$ ipython --no-banner

In [1]: import numpy as np

In [2]: from numpy import linalg as LA

In [3]: np.set_printoptions(precision=2, suppress=True, linewidth=100, legacy="1.25")

In [4]: def rnd(a):
   ...:     return np.round(a, 2) + 0
   ...: 

In [5]: J = np.load("case11.npy")

In [6]: rnd(J)
Out[6]: 
array([[ 0.73,  0.  , -0.2 ,  0.11, -0.19, -0.05, -0.22, -0.2 , -0.09, -0.08, -0.05],
       [ 0.  ,  0.74, -0.14, -0.11, -0.2 ,  0.11, -0.08,  0.21,  0.21,  0.12, -0.06],
       [-0.2 , -0.14,  0.34, -0.13, -0.08, -0.17, -0.08,  0.04, -0.19,  0.26,  0.05],
       [ 0.11, -0.11, -0.13,  0.8 ,  0.04,  0.15,  0.06,  0.19, -0.04,  0.15,  0.16],
       [-0.19, -0.2 , -0.08,  0.04,  0.65,  0.15, -0.28, -0.01,  0.17, -0.07, -0.1 ],
       [-0.05,  0.11, -0.17,  0.15,  0.15,  0.39,  0.17, -0.1 ,  0.05,  0.12, -0.3 ],
       [-0.22, -0.08, -0.08,  0.06, -0.28,  0.17,  0.73, -0.11,  0.  , -0.12,  0.  ],
       [-0.2 ,  0.21,  0.04,  0.19, -0.01, -0.1 , -0.11,  0.69, -0.19, -0.19, -0.01],
       [-0.09,  0.21, -0.19, -0.04,  0.17,  0.05,  0.  , -0.19,  0.53, -0.02,  0.3 ],
       [-0.08,  0.12,  0.26,  0.15, -0.07,  0.12, -0.12, -0.19, -0.02,  0.76,  0.  ],
       [-0.05, -0.06,  0.05,  0.16, -0.1 , -0.3 ,  0.  , -0.01,  0.3 ,  0.  ,  0.65]])

In [7]: evals, V = LA.eigh(J)

In [8]: x0 = np.array([8, 0, 7, 8, 6, 5, 2, 1, 3, 5, 5])

In [9]: rnd(V * np.maximum(evals, 0) @ V.T)
Out[9]: 
array([[ 0.73,  0.  , -0.2 ,  0.11, -0.19, -0.05, -0.22, -0.2 , -0.09, -0.08, -0.05],
       [ 0.  ,  0.74, -0.14, -0.11, -0.2 ,  0.11, -0.08,  0.21,  0.21,  0.12, -0.06],
       [-0.2 , -0.14,  0.34, -0.13, -0.08, -0.17, -0.08,  0.04, -0.19,  0.26,  0.05],
       [ 0.11, -0.11, -0.13,  0.8 ,  0.04,  0.15,  0.06,  0.19, -0.04,  0.15,  0.16],
       [-0.19, -0.2 , -0.08,  0.04,  0.65,  0.15, -0.28, -0.01,  0.17, -0.07, -0.1 ],
       [-0.05,  0.11, -0.17,  0.15,  0.15,  0.39,  0.17, -0.1 ,  0.05,  0.12, -0.3 ],
       [-0.22, -0.08, -0.08,  0.06, -0.28,  0.17,  0.73, -0.11,  0.  , -0.12,  0.  ],
       [-0.2 ,  0.21,  0.04,  0.19, -0.01, -0.1 , -0.11,  0.69, -0.19, -0.19, -0.01],
       [-0.09,  0.21, -0.19, -0.04,  0.17,  0.05,  0.  , -0.19,  0.53, -0.02,  0.3 ],
       [-0.08,  0.12,  0.26,  0.15, -0.07,  0.12, -0.12, -0.19, -0.02,  0.76,  0.  ],
       [-0.05, -0.06,  0.05,  0.16, -0.1 , -0.3 ,  0.  , -0.01,  0.3 ,  0.  ,  0.65]])

In [10]: rnd(x0 @ J @ x0 / (x0 @ x0)), rnd(evals[0]), rnd(evals[-1])
Out[10]: (0.5, 0.0, 1.0)

In [11]: rnd(np.abs(J).sum(axis=1).max()), rnd(np.abs(evals).max())
Out[11]: (1.98, 1.0)
